$ ipython --no-banner

In [1]: import numpy as np

In [2]: np.set_printoptions(suppress=True, linewidth=100)

In [3]: def tidy(a):
   ...:     return np.round(a, 1) + 0
   ...: 

In [4]: A = np.loadtxt("block9.csv", delimiter=",")

In [5]: A
Out[5]: 
array([[ 1.,  4., -4.,  2.,  8.],
       [-8., -7., -5.,  2.,  0.],
       [ 8.,  1., -2.,  7., -8.],
       [ 8., -7., -9., -7.,  6.],
       [ 9.,  3.,  8., -6.,  3.]])

In [6]: Y = A / np.sqrt((A ** 2).mean(axis=1, keepdims=True))

In [7]: tidy(Y[2])
Out[7]: array([ 1.3,  0.2, -0.3,  1.2, -1.3])

In [8]: x = np.array([0, 2, 2, 0, 0])

In [9]: y = A @ x

In [10]: y
Out[10]: array([  0., -24.,  -2., -32.,  22.])

In [11]: tidy(np.linalg.solve(A.T, A[4]))
Out[11]: array([0., 0., 0., 0., 1.])

In [12]: tidy(np.linalg.solve(A, y))
Out[12]: array([0., 2., 2., 0., 0.])

In [13]: W0 = np.loadtxt("mat.csv", delimiter=",")

In [14]: W0
Out[14]: 
array([[-1. ,  0.9,  1. , -1. ,  0.7, -1. , -0.8,  1. ,  0.4, -0.2, -1. ],
       [ 0.4,  1. , -1. , -0.9, -1. ,  1. , -1. , -1. ,  1. ,  0.9, -1. ],
       [-1. ,  1. , -0.8, -1. , -0.6, -0.9, -1. ,  0.8,  1. ,  1. , -1. ],
       [ 1. , -1. , -0.9,  0.8, -0.5,  1. ,  0.9, -0.9,  0.5, -1. , -0.8],
       [ 0.6, -1. ,  0.9,  0.7,  0.5,  0.9,  1. ,  0.4, -1. , -1. , -0.8],
       [ 0.9, -0.9,  0.4,  0.9,  0.2,  0.2,  0.9, -0.4, -1. , -0.3,  1. ],
       [ 0.8, -0.2, -1. ,  0. , -0.7,  1. , -0.1, -0.9,  1. , -0.6, -0.9],
       [ 0.9, -1. ,  0.4,  0.8,  0.2,  1. ,  1. , -0.3, -0.9, -1. , -0.7],
       [ 1. , -1. ,  0. ,  0.9,  0.1,  1. ,  1. , -0.7, -0.9, -1. , -0.8],
       [ 0.6, -0.9,  0.7,  0.6,  0.3,  0.6,  0.8,  0.1, -0.9, -0.9,  0.1],
       [-0.4,  0.7, -0.8, -0.7, -0.4,  0.6, -0.7, -0.2,  1. , -0.2, -1. ],
       [ 1. , -0.8, -0.9,  0.9, -0.3,  0.6,  0.8, -0.9, -0.9,  0.5,  1. ],
       [-0.9,  1. , -0.6, -0.9, -0.3, -0.9, -1. ,  0.2,  1. ,  1. , -0.3],
       [ 0.9, -0.5, -0.6,  0.8, -0.2, -0.3,  0.5, -0.7, -0.9,  0.9,  1. ],
       [-0.9,  0.7,  0.9, -0.8,  0.5, -0.8, -0.5,  0.9,  0.1, -0.2, -0.8],
       [-0.3, -1. ,  1. ,  0.7,  0.9, -0.4,  1. ,  1. , -1. , -1. , -0.3],
       [-0.5,  0.2,  0.7, -0.3,  0.3, -0.5, -0.1,  0.5, -0.3, -0.1, -0.2],
       [-0.3,  1. , -0.9, -0.4, -0.5, -1. , -0.9, -0.4,  0.7,  1. ,  1. ],
       [ 0.6, -1. ,  0.9,  0.8,  0.6, -0.1,  0.9,  0.4, -1. , -0.8,  0.8],
       [-0.9,  0.9, -0.4, -0.9, -0.2,  0.3, -0.9,  0.4,  1. , -0.2, -1. ],
       [ 1. , -0.8, -0.9,  1. , -0.3, -0.2,  0.8, -0.9, -1. ,  1. ,  1. ],
       [ 0.9,  0.3, -1. ,  0.3, -0.9,  1. , -0.5, -1. ,  1. ,  0.5, -0.5],
       [-0.8,  0.8,  0.5, -0.6,  0.1, -0.9, -0.7,  0.6,  0.3,  0.7,  0.1],
       [ 0. , -0.2, -0.4, -0.3, -0.1,  0.8,  0. , -0.1,  0.8, -0.7, -0.9],
       [-0.6,  0.9, -0.3, -0.6, -0.2, -0.8, -0.8,  0.2,  0.7,  0.9,  0.4],
       [-0.5, -0.1, -0.2, -0.6, -0.1,  0.8, -0.1,  0.2,  0.9, -0.9, -1. ],
       [-0.5,  0.7,  0.6, -0.1,  0.2, -0.9, -0.5,  0.4, -0.7,  0.9,  0.9]])

In [15]: Ac = W0 - W0.mean(axis=0)

In [16]: vecs = np.linalg.svd(Ac)[2][:3]

In [17]: Y = Ac - Ac @ vecs.T @ vecs

In [18]: np.linalg.norm(Y, axis=1).round(6).argmax()
Out[18]: np.int64(2)

In [19]: tidy(np.diag(vecs.T @ vecs))
Out[19]: array([0.2, 0.2, 0.3, 0.2, 0.1, 0.3, 0.2, 0.3, 0.3, 0.4, 0.4])

In [20]: tidy((Ac @ vecs.T).std(axis=0))
Out[20]: array([1.8, 1.2, 1.1])

In [21]: P = W0 @ np.linalg.solve(W0.T @ W0, W0.T)

In [22]: tidy(np.linalg.eigvalsh(P))
Out[22]: 
array([0., 0., 0., 0., 0., 0., 0., 0., 0., 0., 0., 0., 0., 0., 0., 0., 1., 1., 1., 1., 1., 1., 1.,
       1., 1., 1., 1.])

In [23]: np.allclose(P @ P, P)
Out[23]: True

In [24]: tidy(np.diag(P))
Out[24]: 
array([0.6, 0.6, 0.8, 0.7, 0.4, 0.2, 0.5, 0.2, 0.5, 0.3, 0.3, 0.4, 0.3, 0.3, 0.3, 0.4, 0.2, 0.5,
       0.5, 0.4, 0.4, 0.8, 0.2, 0.3, 0.2, 0.4, 0.4])

In [25]: Ac = (W0 - W0.mean(axis=0)) / W0.std(axis=0)

In [26]: np.argwhere(np.abs(Ac) > 2)
Out[26]: array([[15,  4]])

In [27]: beta = np.linalg.lstsq(np.delete(Ac, 7, axis=1), Ac[:, 7])[0]

In [28]: tidy(1 - np.var(Ac[:, 7] - np.delete(Ac, 7, axis=1) @ beta))
Out[28]: np.float64(1.0)

In [29]: tidy(beta)
Out[29]: array([-1. , -1.5,  0.5,  0.2, -0.2, -0.2, -1.2, -0.2,  0.1, -0.2])

In [30]: f = np.array([1, 0])

In [31]: tidy(np.correlate(W0[13], W0[1], "full"))
Out[31]: 
array([-0.9,  1.3,  1. , -2.7, -0.1,  2.9, -2.6, -0.7,  2.2, -1.7, -1.2,  2.8,  0.8, -2.1,  0.6,
        2. , -1.4, -3. , -0.5,  1.4,  0.4])

In [32]: tidy(np.cross(W0[13, :3], W0[1, :3]))
Out[32]: array([1.1, 0.7, 1.1])

In [33]: Y = np.c_[W0[:, :10] @ np.array([[2, 1, -2, 1, 0, 2, 2, 1, 2, 0],
    ...:     [1, 0, -3, 2, 3, 1, 1, 0, 3, -3],
    ...:     [-2, -1, -3, -2, 2, -3, -1, 3, -1, -3],
    ...:     [2, -2, -1, 1, 0, -1, -3, 2, 3, 2],
    ...:     [3, 1, -3, 3, 1, -1, -2, 0, -3, -1],
    ...:     [-3, -2, 2, 0, -3, -2, 1, -3, 2, 0],
    ...:     [-1, 0, 3, -1, -3, -1, 1, 1, 2, -1],
    ...:     [3, -3, 3, 0, 1, 0, 2, 0, -2, 1],
    ...:     [-1, 0, -1, -2, 3, -1, 3, 0, 1, 0],
    ...:     [-3, 0, -1, -3, 0, -1, -2, 1, 1, -1]]), np.array([2, 0, 2, 2, 3, 1, 0, 1, 0, 3, 0, 1, 3, 1, 2, 3, 0, 2, 1, 3, 2, 0, 2, 3, 0, 3, 2])]

In [34]: tidy(Y)
Out[34]: 
array([[  4. ,  -0.3,  -6.4,   0.5,  13. ,  -1.2,   1.3,   2. , -10.8,  -6.4,   2. ],
       [ -9.7,   3.2,  -2.8,  -3.2,   2. ,   3.8,   6.7,  -7.5,   9. ,  -1.7,   0. ],
       [ -1.1,   0.6,  -0.2,  -4.2,  10.3,   3.8,   4.7,  -2.7,  -2.8,  -1.2,   2. ],
       [ -1.2,   0.5,   6.9,   1.2, -10.4,   1. ,   4.1,  -3.2,   8.9,   7. ,   2. ],
       [  2.8,  -4.2,   4.9,   3. ,  -9. ,  -4.5,  -2.1,   2. ,  -1.1,   1.6,   3. ],
       [  1.7,  -0.3,   1.4,   1.8,  -8.4,  -1.4,  -4.7,   3.9,   2.5,   2.1,   1. ],
       [ -3.5,   1.8,   2.7,   0.2,  -3.9,   2.8,   7.1,  -5.9,   8.1,   4.1,   0. ],
       [  1.2,  -2. ,   4.6,   3.3, -11. ,  -2.5,  -1.7,   0.7,   2.9,   2.9,   1. ],
       [  0.9,  -0.6,   4.6,   4. , -12.3,  -1.1,  -2. ,  -0.2,   4.9,   4. ,   0. ],
       [  2.3,  -2.5,   3.6,   2.6,  -7.8,  -2.9,  -2.1,   2. ,  -0.5,   1.7,   3. ],
       [ -3.2,   0.8,   0.7,   0. ,   3.2,   2.1,   6.5,  -6.9,   2.2,   0. ,   0. ],
       [ -2. ,   1.3,   4.4,   0.7, -12.3,   1.7,  -4.1,  -0.4,   8.3,   5. ,   1. ],
       [ -2. ,   2.4,  -3.8,  -3.5,  10.4,   3. ,   2.6,  -1.8,  -2.2,  -2.5,   3. ],
       [  0. ,   2.4,   0.1,  -0.1,  -6.9,   2.6,  -5.8,   3. ,   5.7,   3. ,   1. ],
       [  3.1,  -0.8,  -4. ,   0.3,   9.5,  -1.3,   0.6,   1.9,  -9. ,  -5.3,   2. ],
       [  7.7,  -4. ,   4.4,   3.1,  -3.9,  -4.4,  -4.9,   5.3,  -8. ,   1.5,   3. ],
       [  1.8,  -0.8,  -1.7,   0.1,   3.7,  -1.4,  -1.5,   2.3,  -5.5,  -2.9,   0. ],
       [ -1.1,   4.1,  -5.4,  -1.9,   8.1,   5.2,   0.9,  -0.7,   2.3,  -1.1,   2. ],
       [  5.8,  -2.3,   2. ,   2.9,  -5.6,  -2.8,  -4.1,   5.3,  -3.1,   1.6,   1. ],
       [ -1.7,  -0.7,   0.1,  -0.3,   6.9,   0.9,   6.2,  -5.9,  -2. ,  -1.6,   3. ],
       [ -0.8,   2.7,   2.3,  -0.5, -10.2,   2.8,  -6.5,   2.7,   7.4,   4.7,   2. ],
       [ -6. ,   1.4,  -1.3,  -1.9,  -1.5,   2.7,   4.5,  -4.5,  11.8,   2.6,   0. ],
       [  0.1,   0. ,  -5.1,  -2.5,   9.8,  -0.3,  -0.6,   2.2,  -5.2,  -4.6,   2. ],
       [ -1.7,  -0.4,   3.6,   0.3,  -1.6,  -0.3,   5.7,  -4.9,   1.1,   1.9,   3. ],
       [ -1.1,   1.7,  -4.4,  -2.7,   9. ,   2.2,   1.3,  -0.2,  -1.4,  -2.7,   0. ],
       [ -2.1,  -1.4,   4.7,  -0.2,   0. ,  -1.3,   6.7,  -5.7,  -1.6,   1. ,   3. ],
       [  1.3,  -0.1,  -5.7,  -0.6,   6. ,  -0.1,  -5.5,   4.2,  -3.8,  -4.3,   2. ]])

In [35]: np.linalg.matrix_rank(Y)
Out[35]: np.int64(11)

In [36]: np.linalg.matrix_rank(np.c_[W0, Y])
Out[36]: np.int64(12)
